% python3 -q
>>> import numpy as np
>>> import numpy.linalg as la
>>> np.set_printoptions(precision=2, suppress=True, linewidth=120, floatmode="fixed")
>>> feats = np.load("x.npy")
>>> feats
array([[-0.30,  0.20,  1.30,  0.10],
       [ 0.80, -0.60, -2.20, -0.90]])
>>> Y = np.array([[4, -8], [1, -9]])
>>> cent = np.kron(Y, feats)
>>> cent.shape
(4, 8)
>>> np.round(la.norm(cent, 2), 2), round(float(la.norm(Y, 2) * la.norm(feats, 2)), 2)
(np.float64(36.17), 36.17)
>>> la.matrix_rank(cent)
np.int64(4)
>>> Y = np.array([[0, 0], [2, 1], [-1, 3], [3, 2]])
>>> np.vstack([feats, Y.T]).shape
(4, 4)
>>> np.einsum("ij->j", feats)
array([ 0.50, -0.40, -0.90, -0.80])
>>> np.einsum("ik,kj->ij", feats, Y)
array([[-0.60,  4.30],
       [-1.70, -9.00]])
>>> J = np.load("run17.npy")
>>> J
array([[1, 0, 0, 0],
       [2, 1, 0, 0],
       [1, 1, 2, 0],
       [2, 1, 1, 1]])
>>> np.unravel_index(np.abs(J).argmax(), J.shape)
(np.int64(1), np.int64(0))
>>> la.svd(J, compute_uv=False)
array([3.93, 1.67, 0.77, 0.40])
>>> J.sum(axis=0)
array([6, 3, 3, 1])
>>> J - J[0]
array([[0, 0, 0, 0],
       [1, 1, 0, 0],
       [0, 1, 2, 0],
       [1, 1, 1, 1]])
>>> J.mean(axis=0)
array([1.50, 0.75, 0.75, 0.25])
>>> np.count_nonzero(J)
np.int64(10)
>>> la.matrix_rank(J)
np.int64(4)
>>> u = np.array([-1, 0, -2, -3])
>>> Y = J + np.outer(u, np.eye(4)[1])
>>> la.matrix_rank(la.inv(Y) - la.inv(J), tol=1e-8)
np.int64(1)
>>> la.matrix_rank(Y - J)
np.int64(1)
